$ python -q
>>> import numpy as np
>>> np.set_printoptions(precision=2, suppress=True, linewidth=140, floatmode="fixed")
>>> def rnd(a):
...     return np.round(a, 2) + 0
... 
>>> m1 = np.loadtxt("case18.csv", delimiter=",")
>>> print(m1)
[[ 1.24  0.64 -0.97  0.25  0.32]
 [-0.86 -0.34 -0.83  0.81  0.95]
 [-1.32 -0.48 -1.41  1.17 -1.20]
 [ 1.19  0.62 -1.07  0.35  0.74]
 [-0.35 -0.14 -0.28  0.28  0.14]
 [ 3.57  1.42  2.42 -2.38  2.16]
 [-0.08  0.20 -3.14  1.98  0.78]
 [ 2.25  0.92  1.18 -1.28  1.53]
 [-2.97 -0.98 -4.81  3.77 -0.30]
 [-2.05 -0.78 -1.92  1.72 -0.72]
 [-1.09 -0.60  1.23 -0.41  0.39]
 [-3.03 -1.04 -4.33  3.47 -0.73]
 [ 0.88  0.36  0.39 -0.43  1.06]
 [ 0.43 -0.18  4.65 -2.89  1.10]
 [-0.58 -0.10 -2.03  1.37 -0.57]]
>>> idx = m1[:, 0] > np.median(m1[:, 0])
>>> f = m1[idx].mean(axis=0) - m1[~idx].mean(axis=0)
>>> print(np.argsort(-np.abs(f).round(6), kind="stable"))
[0 2 3 4 1]
>>> print(rnd(f))
[ 2.89  1.13  2.29 -2.15  1.35]
>>> Xs = m1 - m1.mean(axis=0)
>>> U, sigma, vt = np.linalg.svd(Xs, full_matrices=False)
>>> print(np.abs(vt[0]).argmax())
2
>>> print((np.sign(U[:, 0]) == np.sign(U[0, 0])).astype(int))
[1 0 0 1 1 1 0 1 0 0 1 0 1 1 0]
>>> print(np.abs(U[:, 0]).argmax())
8
>>> print(rnd(Xs.mean(axis=0)))
[0.00 0.00 0.00 0.00 0.00]
>>> print(rnd(sigma))
[13.23  5.00  1.86  0.00  0.00]
>>> Z = np.sign(np.array([[-2, -2, 3, -2], [3, 0, 0, -3], [3, 3, -1, -2], [-2, -2, 2, 3]]))
>>> A2 = (np.tril(Z, -1) + np.eye(4)) @ (np.triu(Z, 1) + np.eye(4))
>>> vals = np.array([-9, -9, -4, -5])
>>> data = np.rint(A2 * vals @ np.linalg.inv(A2)) + 0
>>> print(data)
[[ -9.00  -3.00   4.00   1.00]
 [  0.00 -20.00   8.00  -3.00]
 [  0.00 -14.00   3.00  -2.00]
 [  0.00  16.00  -8.00  -1.00]]
>>> W = np.array([[1, 3, -2], [-2, -1, 2], [0, 2, -1], [-1, -2, -3]])
>>> c = np.array([-2, 1, 3])
>>> act = np.maximum(data @ W + c, 0)
>>> print(np.linalg.matrix_rank(act))
3
>>> print((act > 0).astype(int))
[[0 0 1]
 [1 1 0]
 [1 1 0]
 [0 0 1]]
>>> Z = np.array([[2, 1, 2], [1, 0, 0], [1, 0, 0]])
>>> print((act @ Z).round(6).argmax(axis=1))
[0 0 0 0]
>>> print(act @ Z)
[[  8.00   0.00   0.00]
 [125.00  41.00  82.00]
 [ 81.00  28.00  56.00]
 [ 46.00   0.00   0.00]]
>>> print(W @ Z)
[[ 3  1  2]
 [-3 -2 -4]
 [ 1  0  0]
 [-7 -1 -2]]
>>> hat = np.triu(np.array([[0, 1, 1, 0], [2, 1, 0, 1], [1, 2, 0, 0], [1, 2, 1, 2]]), 1) + np.eye(4)
>>> A2 = hat @ data @ np.linalg.inv(hat)
>>> print(np.linalg.matrix_rank(A2))
4
>>> print(hat @ data - data @ hat)
[[  0.00 -25.00  20.00  -2.00]
 [  0.00  16.00  -8.00  19.00]
 [  0.00   0.00   0.00  14.00]
 [  0.00   0.00   0.00 -16.00]]
>>> print(rnd(np.linalg.det(A2)))
1620.0
>>> arr = np.loadtxt("m.csv", delimiter=",")
>>> print(rnd(arr))
[[-0.12  0.42 -0.12 -0.63 -0.16]
 [ 0.78 -0.30 -0.18 -0.13 -0.17]
 [ 0.08  0.27 -0.71  0.20  0.34]
 [-0.16  0.31 -0.28 -0.16 -0.01]
 [ 0.04 -0.03 -0.13 -0.31 -0.55]
 [ 0.08  0.50  0.33  0.12  0.04]
 [-0.37 -0.25 -0.38  0.10 -0.42]
 [-0.41 -0.40 -0.07  0.02  0.18]
 [ 0.08 -0.21 -0.15 -0.48  0.54]
 [-0.16 -0.20  0.28 -0.41  0.15]]
>>> # columns are unit length and at right angles
>>> idx = arr[:, 4] > np.median(arr[:, 4])
>>> f = arr[idx].mean(axis=0) - arr[~idx].mean(axis=0)
>>> print(np.argsort(-np.abs(f).round(6), kind="stable"))
[4 2 3 0 1]
>>> print(rnd(f))
[-0.10 -0.04  0.15  0.11  0.51]
>>> X = np.tanh(np.array([[-0.3],
...     [-0.6],
...     [-1.6],
...     [-1.9],
...     [-0.9],
...     [1.7],
...     [1.4],
...     [-0.2],
...     [1.4],
...     [1.2],
...     [1.9],
...     [-1.5],
...     [-1.8],
...     [-0.3],
...     [0.0],
...     [-0.9],
...     [-0.4],
...     [-0.9],
...     [-1.0],
...     [-1.0],
...     [-1.3],
...     [-1.3],
...     [0.8],
...     [-1.3],
...     [-0.3],
...     [0.0],
...     [-0.9],
...     [-1.5],
...     [1.5],
...     [-1.0],
...     [2.8],
...     [1.5],
...     [0.7],
...     [-0.9],
...     [0.0],
...     [-0.8],
...     [-0.9],
...     [-0.4],
...     [-0.2],
...     [-0.8],
...     [0.8],
...     [1.2],
...     [1.1],
...     [0.5]]) @ np.array([[-1.4, -0.6, -0.5]]))
>>> print(rnd(X))
[[ 0.40  0.18  0.15]
 [ 0.69  0.35  0.29]
 [ 0.98  0.74  0.66]
 [ 0.99  0.81  0.74]
 [ 0.85  0.49  0.42]
 [-0.98 -0.77 -0.69]
 [-0.96 -0.69 -0.60]
 [ 0.27  0.12  0.10]
 [-0.96 -0.69 -0.60]
 [-0.93 -0.62 -0.54]
 [-0.99 -0.81 -0.74]
 [ 0.97  0.72  0.64]
 [ 0.99  0.79  0.72]
 [ 0.40  0.18  0.15]
 [ 0.00  0.00  0.00]
 [ 0.85  0.49  0.42]
 [ 0.51  0.24  0.20]
 [ 0.85  0.49  0.42]
 [ 0.89  0.54  0.46]
 [ 0.89  0.54  0.46]
 [ 0.95  0.65  0.57]
 [ 0.95  0.65  0.57]
 [-0.81 -0.45 -0.38]
 [ 0.95  0.65  0.57]
 [ 0.40  0.18  0.15]
 [ 0.00  0.00  0.00]
 [ 0.85  0.49  0.42]
 [ 0.97  0.72  0.64]
 [-0.97 -0.72 -0.64]
 [ 0.89  0.54  0.46]
 [-1.00 -0.93 -0.89]
 [-0.97 -0.72 -0.64]
 [-0.75 -0.40 -0.34]
 [ 0.85  0.49  0.42]
 [ 0.00  0.00  0.00]
 [ 0.81  0.45  0.38]
 [ 0.85  0.49  0.42]
 [ 0.51  0.24  0.20]
 [ 0.27  0.12  0.10]
 [ 0.81  0.45  0.38]
 [-0.81 -0.45 -0.38]
 [-0.93 -0.62 -0.54]
 [-0.91 -0.58 -0.50]
 [-0.60 -0.29 -0.24]]
>>> A2 = np.c_[X[:, :1] @ np.array([[0]]), np.array([2, 0, 1, 0, 2, 0, 2, 2, 2, -1, 0, 1, -1, 2, -2, 2, 1, 0, 2, 2, -2, 0, -1, 2, 0, 2, -1, 1, -2, 2, -2, -1, 2, 2, -2, -2, 2, -1, 1, 1, -2, -1, 0, 2])]
>>> print(A2)
[[ 0.00  2.00]
 [ 0.00  0.00]
 [ 0.00  1.00]
 [ 0.00  0.00]
 [ 0.00  2.00]
 [ 0.00  0.00]
 [ 0.00  2.00]
 [ 0.00  2.00]
 [ 0.00  2.00]
 [ 0.00 -1.00]
 [ 0.00  0.00]
 [ 0.00  1.00]
 [ 0.00 -1.00]
 [ 0.00  2.00]
 [ 0.00 -2.00]
 [ 0.00  2.00]
 [ 0.00  1.00]
 [ 0.00  0.00]
 [ 0.00  2.00]
 [ 0.00  2.00]
 [ 0.00 -2.00]
 [ 0.00  0.00]
 [ 0.00 -1.00]
 [ 0.00  2.00]
 [ 0.00  0.00]
 [ 0.00  2.00]
 [ 0.00 -1.00]
 [ 0.00  1.00]
 [ 0.00 -2.00]
 [ 0.00  2.00]
 [ 0.00 -2.00]
 [ 0.00 -1.00]
 [ 0.00  2.00]
 [ 0.00  2.00]
 [ 0.00 -2.00]
 [ 0.00 -2.00]
 [ 0.00  2.00]
 [ 0.00 -1.00]
 [ 0.00  1.00]
 [ 0.00  1.00]
 [ 0.00 -2.00]
 [ 0.00 -1.00]
 [ 0.00  0.00]
 [ 0.00  2.00]]
>>> print(rnd(np.linalg.norm(A2 - X @ np.linalg.lstsq(X, A2)[0], axis=0)))
[0.00 9.58]
>>> print(np.linalg.matrix_rank(A2))
1
